$ python -q
>>> import numpy as np
>>> np.set_printoptions(suppress=True, linewidth=120)
>>> B = np.array([[4, 0, 3, 5], [0, 5, 1, 2], [0, 3, 5, 0], [4, 0, 3, 3]])
>>> B[-1] = B[0]
>>> K = B + 0.05 * np.eye(4)
>>> print(K)
[[4.05 0.   3.   5.  ]
 [0.   5.05 1.   2.  ]
 [0.   3.   5.05 0.  ]
 [4.   0.   3.   5.05]]
>>> r0 = np.array([1, 2, 3, 0])
>>> B = K + np.outer(r0, np.eye(4)[2])
>>> np.linalg.matrix_rank(B - K)
np.int64(1)
>>> x0 = np.array([0, 1, 1, 2])
>>> y = K @ x0
>>> y
array([13.  , 10.05,  8.05, 13.1 ])
>>> np.round(np.linalg.solve(K.T, K[1]), 3) + 0
array([0., 1., 0., 0.])
>>> print(np.round(np.linalg.solve(K, K[:, 2]), 3) + 0)
[0. 0. 1. 0.]
>>> np.round(np.linalg.solve(K, y + K[:, 3]), 3) + 0
array([0., 1., 1., 3.])
>>> np.round(np.linalg.solve(K, -1 * y), 3)
array([ 0., -1., -1., -2.])
>>> B = np.array([[-2, 2, -2], [1, 3, 1], [-1, 1, 3], [0, -1, -1]])
>>> print(np.linalg.matrix_rank(np.vstack([K, B.T])))
4
>>> np.linalg.matrix_rank(K @ B)
np.int64(3)
>>> np.einsum("ij->j", K)
array([ 8.05,  8.05, 12.05, 12.05])
>>> print(np.vstack([K, B.T]).shape)
(7, 4)
>>> m1 = np.array([[3.0, -3.0, 0.0, 0.0],
...     [-3.0, 2.0, -3.0, 0.0],
...     [0.0, -3.0, 3.0, -3.0],
...     [0.0, 0.0, -3.0, 5.0]])
>>> print(m1)
[[ 3. -3.  0.  0.]
 [-3.  2. -3.  0.]
 [ 0. -3.  3. -3.]
 [ 0.  0. -3.  5.]]
>>> w, V = np.linalg.eigh(m1)
>>> np.abs(V[:, -1]).round(6).argmax()
np.int64(2)
>>> (w > 1e-8).sum(), (w < -1e-8).sum()
(np.int64(3), np.int64(1))
>>> np.round(V @ np.diag(w) @ V.T, 3) + 0
array([[ 3., -3.,  0.,  0.],
       [-3.,  2., -3.,  0.],
       [ 0., -3.,  3., -3.],
       [ 0.,  0., -3.,  5.]])
>>> np.round(np.linalg.svd(m1, compute_uv=False), 3)
array([8.054, 5.375, 2.106, 1.678])
>>> np.round(np.linalg.eigvalsh(m1 + -3 * np.eye(4)), 3)
array([-5.106, -1.322,  2.375,  5.054])
>>> np.round(np.linalg.eigvalsh(m1 @ m1), 3)
array([ 2.816,  4.437, 28.886, 64.861])
>>> np.round(w.sum(), 3), np.trace(m1)
(np.float64(13.0), np.float64(13.0))
>>> np.unique(w.round(6) + 0, return_counts=True)[1]
array([1, 1, 1, 1])
